$ python3 -q
>>> import numpy as np
>>> from numpy import linalg as LA
>>> np.set_printoptions(suppress=True, linewidth=120)
>>> data = np.load("layer18.npy")
>>> data
array([[ 0.8,  0.3,  1.2,  0.7,  0. , -1.9, -0.3,  0.4,  3.2,  1.7, -0.6, -0.4,  0.3,  0.4, -0.6,  1.4],
       [ 0.2, -0.1,  1. , -0.4, -1.2,  1.5,  0.3, -0.3,  0.4,  0.6, -0.8,  2. ,  0.5,  1.3,  1.9,  2.3],
       [ 0.3,  0. ,  1.9, -1.4, -0.2, -0.3,  0.1, -1.2, -1.1,  0.3,  0. ,  1.7, -1.4, -0.1, -1.1, -0.1],
       [-1.2,  0.8, -1. , -1.9, -0.1,  0.7,  0.1, -1.9,  0.5, -1.2, -0.3,  1. , -0.4, -0.7,  0.2,  0.5],
       [-0.8, -0.4, -0.1,  0.4, -1.5, -0.5,  0.2, -0.7,  0.4,  0.1,  2.3,  0. , -0.3, -0.1,  0.7,  0. ],
       [ 0.3, -0.5, -0.1,  0.8, -1.3,  1.6,  0.7, -1.4,  0.1,  2. , -0.5,  0.4, -0.1,  1.6, -1.3,  0.3],
       [ 0. , -1.1,  0.5,  0.8,  0.4, -0.4,  0.1,  0.7, -0.7,  1. , -0.7,  0.8, -0.5,  1.3,  0.3,  0.8],
       [-1.3,  0.9,  0. , -1.1, -0.2, -0.7, -0.2, -0.4, -0.2, -2.2,  0.2, -0.6,  0.1, -1. , -2.7,  0.6],
       [-0.4,  1.2,  0.9, -0.6,  0.5,  0.7, -0.5, -0.6,  0. ,  0.7, -0.6, -0.1,  0.8,  1.3, -0.7,  1.8],
       [-0.3, -1. ,  0.2,  0.1, -0.2,  1.9,  0.5, -0.1,  0.2,  2.1,  0.2, -1. , -2.1,  0.9, -1.6,  0.8],
       [ 0.8, -0.4,  0.9,  0.3,  0.8, -0.9, -0.1, -0.8, -1.1,  1.2,  0.7,  0.5, -0.8, -0.4, -0.1,  2.8],
       [ 0.8, -1.3,  0.9, -0.5,  0.7,  0.6, -0.8,  0.6, -0.6,  0.4, -0.4, -2.5,  1.3,  0.2, -0.1,  0.6],
       [ 1. , -1.2, -0.8,  0.9,  0.1, -1. , -0.1,  0.7,  1.5, -0.2,  1. , -1.3, -1.2,  0. ,  0. ,  0.2]])
>>> ang = np.radians(15)
>>> R = np.eye(16)
>>> R[13, 13] = R[7, 7] = np.cos(ang)
>>> R[13, 7], R[7, 13] = -np.sin(ang), np.sin(ang)
>>> A2 = data @ R.T
>>> np.round(np.abs(A2 - data).max(axis=0), 1)
array([0. , 0. , 0. , 0. , 0. , 0. , 0. , 0.5, 0. , 0. , 0. , 0. , 0. , 0.5, 0. , 0. ])
>>> np.round(LA.svd(data, compute_uv=False), 1), np.round(LA.svd(A2, compute_uv=False), 1)
(array([7. , 6.1, 4.9, 4.7, 4.4, 4.1, 3.2, 2.5, 2.2, 2. , 1.6, 1.2, 1. ]), array([7. , 6.1, 4.9, 4.7, 4.4, 4.1, 3.2, 2.5, 2.2, 2. , 1.6, 1.2, 1. ]))
>>> np.allclose(data @ data.T, A2 @ A2.T)
True
>>> A2 = data / np.sqrt((data ** 2).mean(axis=1, keepdims=True))
>>> LA.matrix_rank(data - data.mean(axis=1, keepdims=True))
np.int64(13)
>>> A2[9].round(1)
array([-0.3, -0.9,  0.2,  0.1, -0.2,  1.7,  0.5, -0.1,  0.2,  1.9,  0.2, -0.9, -1.9,  0.8, -1.5,  0.7])
>>> LA.matrix_rank(A2) == LA.matrix_rank(data)
np.True_
>>> rng = np.random.default_rng(7144)
>>> A2 = data + rng.integers(-2, 3, (13, 11)) @ rng.integers(-2, 3, (11, 16))
>>> A2.round(1)
array([[ -1.2,   3.3,   1.2,   2.7,   0. ,  -2.9,   3.7,  -0.6,  -8.8,   6.7,  -2.6, -12.4,  -1.7,   8.4,  -6.6,
          4.4],
       [  9.2,  -1.1,   5. ,  -9.4, -10.2,  -1.5,  -4.7,  -1.3,   5.4,  -5.4,   1.2,  13. ,   8.5,  -1.7,   9.9,
         -0.7],
       [  6.3,  -4. ,   2.9,  -2.4,  -7.2,   1.7,   2.1,  15.8,   2.9,  -9.7,   8. ,   1.7,   1.6,  -0.1,  -4.1,
        -14.1],
       [ 11.8,  12.8,  -5. ,  -2.9, -14.1,  -0.3,   0.1,  -7.9,   4.5,   6.8,   5.7,   2. ,  -5.4, -10.7,   3.2,
          0.5],
       [ -4.8,  -1.4,  -8.1,  -5.6,  -5.5,  11.5,   5.2,  -7.7,  -5.6,  -0.9,   9.3,   6. ,   5.7,   3.9,  -2.3,
          2. ],
       [  4.3,  -8.5,   0.9,  -0.2, -12.3,  -6.4,   8.7,  -3.4,  -1.9,  -1. ,   4.5,   6.4,   8.9,   2.6,  -7.3,
          2.3],
       [ 12. ,  -1.1,   5.5,  -7.2,   5.4,   2.6, -16.9,   5.7,   5.3,  -3. , -14.7,  -0.2,  -5.5, -10.7,   0.3,
         -4.2],
       [  1.7,   0.9,  -2. ,   3.9,   0.8,   1.3,  -2.2,   9.6,  13.8,  -5.2,   4.2,   2.4,  -5.9, -12. ,  -1.7,
         -7.4],
       [ -1.4,   3.2,  -1.1,   2.4,   1.5,   7.7,  -2.5,   6.4,   6. ,  -3.3,   3.4, -10.1,  -3.2,   2.3,  -2.7,
         -6.2],
       [  2.7,  -9. ,  13.2,  -5.9,   4.8,   0.9,  -9.5,  -9.1,  -0.8,  -0.9, -11.8,   9. ,   4.9,   3.9,   0.4,
         -1.2],
       [ -9.2,  13.6, -12.1, -10.7,   6.8,   3.1,  -0.1,  -1.8, -10.1,   3.2,  -0.3,  -5.5,  -1.8,   4.6,  14.9,
         16.8],
       [  2.8,  -3.3,  -8.1,  -3.5,  -7.3,   4.6,   3.2,   1.6,   9.4,  -4.6,  11.6,   8.5,   4.3,  -5.8,   1.9,
         -1.4],
       [ -5. ,  -9.2,   1.2, -13.1,   1.1,  -4. ,  -1.1,   4.7,  -7.5, -14.2,  -4. ,  -1.3,  15.8,   9. ,   4. ,
          7.2]])
>>> np.abs(A2 - data).sum(axis=1)
array([ 63.,  87.,  82.,  88.,  82.,  77., 102.,  75.,  64.,  95., 112.,  84., 104.])
>>> blk = data.reshape(13, 2, -1)
>>> np.swapaxes(blk, 1, 2)[6]
array([[ 0. , -0.7],
       [-1.1,  1. ],
       [ 0.5, -0.7],
       [ 0.8,  0.8],
       [ 0.4, -0.5],
       [-0.4,  1.3],
       [ 0.1,  0.3],
       [ 0.7,  0.8]])
>>> np.round(blk.sum(axis=1), 1)
array([[ 4. ,  2. ,  0.6,  0.3,  0.3, -1.5, -0.9,  1.8],
       [ 0.6,  0.5,  0.2,  1.6, -0.7,  2.8,  2.2,  2. ],
       [-0.8,  0.3,  1.9,  0.3, -1.6, -0.4, -1. , -1.3],
       [-0.7, -0.4, -1.3, -0.9, -0.5,  0. ,  0.3, -1.4],
       [-0.4, -0.3,  2.2,  0.4, -1.8, -0.6,  0.9, -0.7],
       [ 0.4,  1.5, -0.6,  1.2, -1.4,  3.2, -0.6, -1.1],
       [-0.7, -0.1, -0.2,  1.6, -0.1,  0.9,  0.4,  1.5],
       [-1.5, -1.3,  0.2, -1.7, -0.1, -1.7, -2.9,  0.2],
       [-0.4,  1.9,  0.3, -0.7,  1.3,  2. , -1.2,  1.2],
       [-0.1,  1.1,  0.4, -0.9, -2.3,  2.8, -1.1,  0.7],
       [-0.3,  0.8,  1.6,  0.8,  0. , -1.3, -0.2,  2. ],
       [ 0.2, -0.9,  0.5, -3. ,  2. ,  0.8, -0.9,  1.2],
       [ 2.5, -1.4,  0.2, -0.4, -1.1, -1. , -0.1,  0.9]])
>>> def softmax(z):
...     e = np.exp(z - z.max(axis=-1, keepdims=True))
...     return e / e.sum(axis=-1, keepdims=True)
... 
>>> np.round(softmax(10 * data[11]), 1) + 0
array([0., 0., 0., 0., 0., 0., 0., 0., 0., 0., 0., 0., 1., 0., 0., 0.])
>>> np.round(softmax(data[11] + -2), 1) + 0
array([0.1, 0. , 0.1, 0. , 0.1, 0.1, 0. , 0.1, 0. , 0.1, 0. , 0. , 0.2, 0.1, 0. , 0.1])
>>> np.round(softmax(data).sum(axis=1), 1)
array([1., 1., 1., 1., 1., 1., 1., 1., 1., 1., 1., 1., 1.])
>>> scores = data @ data.T / np.sqrt(16)
>>> np.round(softmax(scores)[11] @ data, 1)
array([ 0.6, -1. ,  0.8, -0.3,  0.5,  0.5, -0.6,  0.4, -0.3,  0.5, -0.3, -1.8,  0.8,  0.3, -0.2,  0.8])
>>> softmax(scores).round(6).argmax(axis=1)
array([ 0,  1,  2,  3,  4,  5,  6,  7,  8,  9, 10, 11, 12])
>>> W0 = np.tril(np.array([[-1, -2, -1, 1, 2, 0, 0, -2, -1, -2, -1, -2],
...     [2, 0, 2, -1, 2, -1, -2, -1, -2, 0, 1, -1],
...     [-1, 0, 1, -2, 2, 1, 1, 0, -1, -2, -2, -2],
...     [1, 2, -2, -1, 0, -2, 1, 1, -2, 1, 1, 1],
...     [1, 1, 1, 0, 2, -2, 1, 0, 2, 1, 0, -2],
...     [-1, -1, -2, -2, 0, 0, -2, 2, 1, 0, -2, 1],
...     [2, 2, 0, 0, -1, 1, -2, -1, 2, 1, -2, -2],
...     [0, 1, 1, -2, -1, 0, 2, 1, -2, -2, 1, 0],
...     [1, 1, 0, 2, -2, 2, 2, 2, -1, -1, -1, 2],
...     [-2, 2, 0, -1, 2, -1, -2, 2, -1, 2, 2, 0],
...     [-1, 1, 0, 0, -2, -1, -1, 2, -1, 2, 2, 1],
...     [-2, 2, 1, -2, 0, 1, 2, 1, 1, 2, -1, -1]]), -1) + np.eye(12, dtype=int)
>>> W0
array([[ 1,  0,  0,  0,  0,  0,  0,  0,  0,  0,  0,  0],
       [ 2,  1,  0,  0,  0,  0,  0,  0,  0,  0,  0,  0],
       [-1,  0,  1,  0,  0,  0,  0,  0,  0,  0,  0,  0],
       [ 1,  2, -2,  1,  0,  0,  0,  0,  0,  0,  0,  0],
       [ 1,  1,  1,  0,  1,  0,  0,  0,  0,  0,  0,  0],
       [-1, -1, -2, -2,  0,  1,  0,  0,  0,  0,  0,  0],
       [ 2,  2,  0,  0, -1,  1,  1,  0,  0,  0,  0,  0],
       [ 0,  1,  1, -2, -1,  0,  2,  1,  0,  0,  0,  0],
       [ 1,  1,  0,  2, -2,  2,  2,  2,  1,  0,  0,  0],
       [-2,  2,  0, -1,  2, -1, -2,  2, -1,  1,  0,  0],
       [-1,  1,  0,  0, -2, -1, -1,  2, -1,  2,  1,  0],
       [-2,  2,  1, -2,  0,  1,  2,  1,  1,  2, -1,  1]])
>>> labels = rng.permutation(12)
>>> labels
array([ 6,  2,  5,  4,  8,  9,  7,  3,  1,  0, 10, 11])
>>> A2 = W0[labels][:, labels]
>>> np.allclose(A2, W0)
False
>>> np.trace(A2)
np.int64(12)
>>> A2 = W0 / np.sqrt((W0 ** 2).mean(axis=1, keepdims=True))
>>> LA.matrix_rank(A2) == LA.matrix_rank(W0)
np.True_
>>> np.round(LA.norm(A2, axis=1), 1)
array([3.5, 3.5, 3.5, 3.5, 3.5, 3.5, 3.5, 3.5, 3.5, 3.5, 3.5, 3.5])
>>> A2[9].round(1)
array([-1.4,  1.4,  0. , -0.7,  1.4, -0.7, -1.4,  1.4, -0.7,  0.7,  0. ,  0. ])
>>> M = np.load("m.npy")
>>> M.round(1) + 0
array([[ 0.1,  0.1, -0.1, -0.1, -0.1,  0. ,  0.1,  0. ,  0. , -0.1,  0.1],
       [ 0.1,  0.1, -0.1, -0.1, -0.2,  0. ,  0.1, -0.1,  0. , -0.1,  0.1],
       [-0.1, -0.1,  0.1,  0.1,  0.1,  0. , -0.1,  0. ,  0. ,  0.1, -0.1],
       [-0.1, -0.1,  0.1,  0.1,  0.2,  0. , -0.1,  0.1,  0. ,  0.1, -0.1],
       [-0.1, -0.2,  0.1,  0.2,  0.2,  0. , -0.1,  0.1,  0. ,  0.2, -0.2],
       [ 0. ,  0. ,  0. ,  0. ,  0. ,  0. ,  0. ,  0. ,  0. ,  0. ,  0. ],
       [ 0.1,  0.1, -0.1, -0.1, -0.1,  0. ,  0.1,  0. ,  0. , -0.1,  0.1],
       [ 0. , -0.1,  0. ,  0.1,  0.1,  0. ,  0. ,  0. ,  0. ,  0.1, -0.1],
       [ 0. ,  0. ,  0. ,  0. ,  0. ,  0. ,  0. ,  0. ,  0. ,  0. ,  0. ],
       [-0.1, -0.1,  0.1,  0.1,  0.2,  0. , -0.1,  0.1,  0. ,  0.1, -0.1],
       [ 0.1,  0.1, -0.1, -0.1, -0.2,  0. ,  0.1, -0.1,  0. , -0.1,  0.1]])
>>> # applying it twice changes nothing
>>> r0, g = data[5], data[6]
>>> round(float(r0 @ r0), 1)
16.5
>>> round(float(r0 @ g), 1)
3.7
>>> p = (r0 @ g) / (r0 @ r0) * r0
>>> p.round(1) + 0
array([ 0.1, -0.1,  0. ,  0.2, -0.3,  0.4,  0.2, -0.3,  0. ,  0.4, -0.1,  0.1,  0. ,  0.4, -0.3,  0.1])
>>> LA.matrix_rank(np.outer(r0, g))
np.int64(1)
>>> round(LA.norm(r0 + g) ** 2 + LA.norm(r0 - g) ** 2, 1)
np.float64(49.3)
>>> vals, evecs = LA.eigh(M)
>>> np.abs(evecs[:, -1]).round(6).argmax()
np.int64(4)
>>> (vals > 1e-8).sum(), (vals < -1e-8).sum()
(np.int64(1), np.int64(0))
>>> vals.round(1) + 0
array([0., 0., 0., 0., 0., 0., 0., 0., 0., 0., 1.])
>>> LA.matrix_rank(M, rtol=0.1)
np.int64(1)
>>> np.round(LA.norm(M, 2) / LA.norm(M), 1)
np.float64(1.0)
>>> LA.cond(M) > 100
np.True_
>>> np.argsort(-LA.norm(M, axis=0).round(6), kind="stable")[:3]
array([4, 1, 3])
>>> vals, evecs = LA.eigh(M)
>>> vec = np.array([3, -3, 1, 0, -3, -2, -3, 3, 1, 0, 1])
>>> np.round(LA.eigvalsh(M[1:, 1:]), 1) + 0
array([0. , 0. , 0. , 0. , 0. , 0. , 0. , 0. , 0. , 0.9])
>>> np.round(np.abs(M).sum(axis=1).max(), 1), np.abs(vals).max()
(np.float64(1.3), np.float64(1.0))
>>> (np.sign(evecs[:, -1].round(6)) == np.sign(evecs[0, -1].round(6))).astype(int)
array([1, 1, 0, 0, 0, 0, 1, 0, 0, 0, 1])
>>> np.round(evecs * np.abs(vals) @ evecs.T, 1) + 0
array([[ 0.1,  0.1, -0.1, -0.1, -0.1,  0. ,  0.1,  0. ,  0. , -0.1,  0.1],
       [ 0.1,  0.1, -0.1, -0.1, -0.2,  0. ,  0.1, -0.1,  0. , -0.1,  0.1],
       [-0.1, -0.1,  0.1,  0.1,  0.1,  0. , -0.1,  0. ,  0. ,  0.1, -0.1],
       [-0.1, -0.1,  0.1,  0.1,  0.2,  0. , -0.1,  0.1,  0. ,  0.1, -0.1],
       [-0.1, -0.2,  0.1,  0.2,  0.2,  0. , -0.1,  0.1,  0. ,  0.2, -0.2],
       [ 0. ,  0. ,  0. ,  0. ,  0. ,  0. ,  0. ,  0. ,  0. ,  0. ,  0. ],
       [ 0.1,  0.1, -0.1, -0.1, -0.1,  0. ,  0.1,  0. ,  0. , -0.1,  0.1],
       [ 0. , -0.1,  0. ,  0.1,  0.1,  0. ,  0. ,  0. ,  0. ,  0.1, -0.1],
       [ 0. ,  0. ,  0. ,  0. ,  0. ,  0. ,  0. ,  0. ,  0. ,  0. ,  0. ],
       [-0.1, -0.1,  0.1,  0.1,  0.2,  0. , -0.1,  0.1,  0. ,  0.1, -0.1],
       [ 0.1,  0.1, -0.1, -0.1, -0.2,  0. ,  0.1, -0.1,  0. , -0.1,  0.1]])
>>> np.round(evecs * np.maximum(vals, 0) @ evecs.T, 1) + 0
array([[ 0.1,  0.1, -0.1, -0.1, -0.1,  0. ,  0.1,  0. ,  0. , -0.1,  0.1],
       [ 0.1,  0.1, -0.1, -0.1, -0.2,  0. ,  0.1, -0.1,  0. , -0.1,  0.1],
       [-0.1, -0.1,  0.1,  0.1,  0.1,  0. , -0.1,  0. ,  0. ,  0.1, -0.1],
       [-0.1, -0.1,  0.1,  0.1,  0.2,  0. , -0.1,  0.1,  0. ,  0.1, -0.1],
       [-0.1, -0.2,  0.1,  0.2,  0.2,  0. , -0.1,  0.1,  0. ,  0.2, -0.2],
       [ 0. ,  0. ,  0. ,  0. ,  0. ,  0. ,  0. ,  0. ,  0. ,  0. ,  0. ],
       [ 0.1,  0.1, -0.1, -0.1, -0.1,  0. ,  0.1,  0. ,  0. , -0.1,  0.1],
       [ 0. , -0.1,  0. ,  0.1,  0.1,  0. ,  0. ,  0. ,  0. ,  0.1, -0.1],
       [ 0. ,  0. ,  0. ,  0. ,  0. ,  0. ,  0. ,  0. ,  0. ,  0. ,  0. ],
       [-0.1, -0.1,  0.1,  0.1,  0.2,  0. , -0.1,  0.1,  0. ,  0.1, -0.1],
       [ 0.1,  0.1, -0.1, -0.1, -0.2,  0. ,  0.1, -0.1,  0. , -0.1,  0.1]])
